$ python3 -q
>>> import numpy as np
>>> from numpy import linalg as LA
>>> np.set_printoptions(suppress=True, linewidth=140)
>>> def rd(a):
...     return np.round(a, 2) + 0
... 
>>> W2 = np.array([[0, 1, 0, 1, 3, 0, -1],
...     [-1, 3, -1, -1, 2, -2, 1],
...     [0, 2, -3, 0, 3, -3, -3]])
>>> rng = np.random.default_rng(75262)
>>> m1 = rng.normal(size=(35, 3)) @ W2 + np.array([3, 2, 1, 3, 0, 3, 1])
>>> rd(m1)
array([[ 2.83,  2.67,  0.62,  2.84,  0.59,  2.44,  0.95],
       [ 0.27,  7.32,  1.96, -0.12,  0.57,  1.23,  7.81],
       [ 3.37,  5.95, -5.45,  3.88,  7.62, -3.08, -6.7 ],
       [ 2.61,  3.22, -0.45,  1.96, -0.12,  1.16,  0.99],
       [ 3.67,  2.2 , -0.79,  4.23,  2.81,  1.88, -2.68],
       [ 1.42,  9.89, -4.6 ,  1.88,  8.57, -4.18, -1.89],
       [ 3.33,  0.15,  2.1 ,  2.97, -2.5 ,  4.42,  1.8 ],
       [ 3.09,  6.3 , -5.76,  3.08,  6.66, -3.67, -5.93],
       [ 3.17,  1.47,  1.72,  3.53,  0.18,  3.9 ,  1.02],
       [ 0.72,  8.19, -0.97,  0.26,  2.9 , -1.26,  4.05],
       [ 3.88, -2.85,  5.76,  4.28, -4.47,  8.65,  3.61],
       [ 1.61,  9.36, -4.1 ,  2.31,  8.61, -3.49, -2.02],
       [ 3.78, -1.3 ,  2.47,  3.28, -3.75,  5.25,  1.4 ],
       [ 4.51,  0.38,  0.64,  6.17,  3.84,  4.15, -4.05],
       [ 3.09,  1.3 ,  2.43,  3.56, -0.12,  4.52,  1.79],
       [ 4.99, -4.66,  3.8 ,  4.83, -5.26,  7.79, -0.01],
       [ 3.55,  1.44, -2.72,  1.8 , -2.09, -0.17, -2.08],
       [ 2.78,  4.96, -1.01,  3.88,  5.55,  0.77, -1.67],
       [ 1.91,  4.2 ,  1.43,  1.85,  0.48,  2.34,  3.68],
       [ 3.59,  0.27,  2.86,  4.49,  0.23,  5.46,  0.78],
       [ 2.87, -0.61,  3.67,  1.73, -5.95,  5.54,  5.07],
       [ 1.92,  6.52, -0.53,  2.89,  5.53,  0.39,  0.66],
       [ 2.22,  4.48,  1.41,  3.15,  3.17,  2.63,  2.04],
       [ 2.4 ,  5.85, -0.79,  3.67,  6.19,  0.61, -0.86],
       [ 2.12,  4.12,  1.02,  2.21,  1.11,  2.14,  2.69],
       [ 5.49, -5.83,  5.78,  6.64, -3.79, 10.26, -0.35],
       [ 4.36,  1.95, -2.75,  4.99,  4.28,  0.61, -6.1 ],
       [ 3.75,  3.21, -1.77,  4.87,  5.37,  0.99, -4.4 ],
       [ 3.68, -0.26,  4.13,  5.09,  0.42,  6.8 ,  1.36],
       [ 3.44,  2.64, -2.49,  2.79,  1.1 , -0.04, -2.72],
       [ 2.72,  4.13, -1.67,  2.43,  2.06,  0.06, -0.82],
       [ 3.34,  0.75,  1.39,  3.15, -1.31,  3.73,  0.9 ],
       [ 1.97,  5.32, -0.49,  1.91,  2.32,  0.48,  1.63],
       [ 3.05,  4.56, -3.32,  2.87,  3.7 , -1.27, -3.24],
       [ 2.87,  0.45,  1.17,  1.12, -5.29,  3.04,  3.19]])
>>> W2 = m1[[19, 27]].astype(float)
>>> for _ in range(4):
...     idx = LA.norm(m1[:, None] - W2, axis=-1).argmin(axis=1)
...     W2 = np.array([m1[idx == j].mean(axis=0) for j in range(2)])
... 
>>> idx
array([0, 0, 1, 0, 1, 1, 0, 1, 0, 1, 0, 1, 0, 1, 0, 0, 1, 1, 0, 0, 0, 1, 0, 1, 0, 0, 1, 1, 0, 1, 1, 0, 1, 1, 0])
>>> rd(W2)
array([[ 3.11,  0.83,  2.4 ,  3.14, -1.43,  4.52,  2.15],
       [ 2.84,  4.87, -2.27,  3.17,  4.41, -0.42, -2.28]])
